>>> import numpy as np
>>> np.set_printoptions(precision=2, suppress=True, linewidth=160, sign=" ")
>>> def tidy(a):
...     return np.round(a, 2) + 0
... 
>>> X = np.load("block17.npy")
>>> X
array([[ 0,  0,  0,  0,  0,  0,  0,  0,  0],
       [ 0,  2,  0,  0,  0,  0,  0,  0,  0],
       [ 1,  1,  0,  0,  0,  0,  0,  0,  0],
       [ 2,  1,  1,  0,  0,  0,  0,  0,  0],
       [ 0,  2,  0,  2,  1,  0,  0,  0,  0],
       [ 2,  1,  2,  1,  0,  0,  0,  0,  0],
       [ 2,  0,  2,  2,  0,  2,  1,  0,  0],
       [ 0,  0,  0,  2,  0,  1,  1,  2,  0],
       [ 0,  0,  1,  1,  2,  1,  0,  2,  2]])
>>> # triangular, det is the product of the diagonal
>>> Uu, sig, vt = np.linalg.svd(X)
>>> print(tidy(sig))
[ 6.07  4.    3.17  2.51  1.48  1.04  0.71  0.09  0.  ]
>>> B = Uu[:, :8] @ np.diag(sig[:8]) @ vt[:8]
>>> np.linalg.matrix_rank(B)
np.int64(8)
>>> np.linalg.matrix_rank(X, rtol=0.05)
np.int64(7)
>>> mat = np.loadtxt("run1.csv", delimiter=",")
>>> mat
array([[ 7., -8., -7.,  4., -2.,  0.,  7., -3., -9., -3.,  5.,  4.,  0.,  8.],
       [ 6., -9., -6., -3.,  5., -1.,  5.,  8.,  6.,  0.,  1.,  7.,  5., -7.],
       [-2., -3., -1.,  6.,  3.,  8.,  8., -2.,  1., -2., -5.,  6., -2.,  9.],
       [ 4., -8.,  5., -8., -5., -3.,  3.,  4., -9.,  0., -4.,  7.,  4.,  9.],
       [ 8.,  9., -8.,  5., -7.,  1., -4.,  5., -6.,  2., -5.,  5.,  6.,  0.],
       [-2., -3., -1.,  6.,  3.,  8.,  8., -2.,  1., -2., -5.,  6., -2.,  9.],
       [-1., -6.,  7., -5.,  4.,  9.,  4., -2.,  8., -1.,  4.,  3.,  4.,  9.],
       [-3., -3., -6., -2., -2., -5., -7., -5., -4., -7., -6.,  9., -6.,  7.],
       [-1.,  1.,  1.,  0.,  7.,  6., -6., -4.,  4., -4.,  4., -4., -2., -1.],
       [ 4.,  8., -4., -4.,  4., -9., -8.,  7.,  9.,  1.,  9.,  5.,  5.,  5.],
       [ 9., -7.,  7.,  2.,  7.,  8., -1., -4., -3.,  2., -5.,  3.,  2.,  0.],
       [-5.,  3.,  5., -9., -7., -3.,  2.,  2.,  3.,  9.,  0., -1., -9., -7.],
       [ 2.,  8., -4.,  0.,  3., -5.,  8., -8.,  7.,  8.,  9., -6.,  3., -8.]])
>>> u, g = mat[6], mat[1]
>>> u @ g
np.float64(66.0)
>>> pr = (u @ g) / (u @ u) * u
>>> tidy(np.linalg.norm(u + g) ** 2 + np.linalg.norm(u - g) ** 2)
np.float64(1704.0)
>>> np.linalg.matrix_rank(np.outer(u, g))
np.int64(1)
>>> Uu, sig, vt = np.linalg.svd(mat)
>>> np.argmax(sig[:-1] / (sig[1:] + 1e-6)) + 1
np.int64(12)
>>> tidy(sig)
array([ 39.12,  30.11,  26.64,  23.95,  22.82,  19.67,  16.91,  16.31,  11.57,   7.96,   6.78,   2.67,   0.  ])
>>> B = Uu[:, :12] @ np.diag(sig[:12]) @ vt[:12]
>>> tidy(np.linalg.norm(mat - B) / np.linalg.norm(mat))
np.float64(0.0)
>>> W0 = np.loadtxt("a.csv", delimiter=",")
>>> W0
array([[-0.99, -0.99,  0.04, -0.26, -0.94, -0.96],
       [ 0.99,  0.97, -0.73,  0.71,  0.99,  0.96],
       [ 0.99,  0.98, -0.07,  0.65,  0.97,  0.94],
       [-0.88, -0.96,  0.99,  0.39, -0.85, -0.97],
       [-0.38, -0.8 ,  0.9 ,  0.62, -0.12, -0.82],
       [ 0.35,  0.58,  0.59, -0.27, -0.22,  0.27],
       [-0.99, -0.98, -0.09, -0.81, -0.99, -0.95],
       [ 0.72,  0.64, -0.46,  0.3 ,  0.74,  0.61],
       [ 0.93,  1.  , -0.12, -0.92, -0.25,  0.98],
       [-0.94,  0.81, -0.3 , -1.  , -1.  ,  0.55],
       [-0.43, -0.46,  0.97, -0.03, -0.73, -0.72],
       [-0.82,  0.51,  0.97, -0.97, -1.  , -0.3 ],
       [-0.97, -0.99, -0.2 ,  0.29, -0.74, -0.95],
       [ 0.8 ,  0.92,  0.94, -0.38, -0.21,  0.59],
       [-0.96, -1.  , -0.11,  0.78, -0.32, -0.98],
       [-0.02,  0.93,  0.04, -0.95, -0.91,  0.77],
       [ 0.22,  0.83, -0.96, -0.79, -0.12,  0.86],
       [ 0.91,  0.91,  0.71,  0.19,  0.65,  0.72],
       [ 0.99,  1.  , -0.95, -0.9 ,  0.72,  1.  ],
       [-0.48, -0.9 ,  0.98,  0.76, -0.23, -0.92],
       [-0.02,  0.48,  0.97, -0.54, -0.81, -0.21],
       [ 0.76,  0.99, -0.96, -0.92, -0.07,  0.98],
       [-0.94, -0.98, -0.73,  0.33, -0.45, -0.89],
       [-0.12, -0.19, -0.41,  0.06,  0.11, -0.02],
       [-0.95, -0.68,  0.19, -0.89, -0.98, -0.65],
       [-0.46, -0.71, -0.94,  0.35,  0.49, -0.16],
       [ 0.87,  0.94,  0.9 , -0.24,  0.14,  0.7 ],
       [-0.99, -1.  , -0.95,  0.56, -0.58, -0.98],
       [ 0.93,  0.95, -0.56, -0.01,  0.82,  0.91],
       [-0.16,  0.35,  0.87, -0.55, -0.77, -0.14],
       [ 0.8 ,  0.98, -0.81, -0.83,  0.07,  0.96],
       [-0.98, -0.98,  0.57, -0.43, -0.96, -0.95],
       [ 0.97,  0.68,  0.9 ,  0.94,  0.97,  0.34],
       [ 0.35,  0.69, -0.91, -0.45,  0.29,  0.76]])
>>> B = np.c_[W0[:, :3] @ np.array([[0, 5, 5], [0, -5, -4], [2, 4, -5]]), np.array([0, 0, 2, 0, 1, 2, 1, 1, 0, 0, 2, 2, 0, 2, 0, 0, 1, 2, 2, 2, 0, 2, 2, 1, 1, 0, 1, 1, 2, 0, 2, 2, 1, 0])]
>>> tidy(B)
array([[  0.08,   0.16,  -1.19,   0.  ],
       [ -1.46,  -2.82,   4.72,   0.  ],
       [ -0.14,  -0.23,   1.38,   2.  ],
       [  1.98,   4.36,  -5.51,   0.  ],
       [  1.8 ,   5.7 ,  -3.2 ,   1.  ],
       [  1.18,   1.21,  -3.52,   2.  ],
       [ -0.18,  -0.41,  -0.58,   1.  ],
       [ -0.92,  -1.44,   3.34,   1.  ],
       [ -0.24,  -0.83,   1.25,   0.  ],
       [ -0.6 ,  -9.95,  -6.44,   0.  ],
       [  1.94,   4.03,  -5.16,   2.  ],
       [  1.94,  -2.77, -10.99,   2.  ],
       [ -0.4 ,  -0.7 ,   0.11,   0.  ],
       [  1.88,   3.16,  -4.38,   2.  ],
       [ -0.22,  -0.24,  -0.25,   0.  ],
       [  0.08,  -4.59,  -4.02,   0.  ],
       [ -1.92,  -6.89,   2.58,   1.  ],
       [  1.42,   2.84,  -2.64,   2.  ],
       [ -1.9 ,  -3.85,   5.7 ,   2.  ],
       [  1.96,   6.02,  -3.7 ,   2.  ],
       [  1.94,   1.38,  -6.87,   0.  ],
       [ -1.92,  -4.99,   4.64,   2.  ],
       [ -1.46,  -2.72,   2.87,   2.  ],
       [ -0.82,  -1.29,   2.21,   1.  ],
       [  0.38,  -0.59,  -2.98,   1.  ],
       [ -1.88,  -2.51,   5.24,   0.  ],
       [  1.8 ,   3.25,  -3.91,   1.  ],
       [ -1.9 ,  -3.75,   3.8 ,   1.  ],
       [ -1.12,  -2.34,   3.65,   2.  ],
       [  1.74,   0.93,  -6.55,   0.  ],
       [ -1.62,  -4.14,   4.13,   2.  ],
       [  1.14,   2.28,  -3.83,   2.  ],
       [  1.8 ,   5.05,  -2.37,   1.  ],
       [ -1.82,  -5.34,   3.54,   0.  ]])
>>> tidy(np.linalg.norm(B - W0 @ np.linalg.lstsq(W0, B)[0], axis=0))
array([ 0.  ,  0.  ,  0.  ,  7.01])
>>> print(tidy(np.linalg.norm(np.linalg.qr(W0)[0].T @ B, axis=0) ** 2 / ((B ** 2).sum(axis=0) + 1e-12)))
[ 1.    1.    1.    0.19]
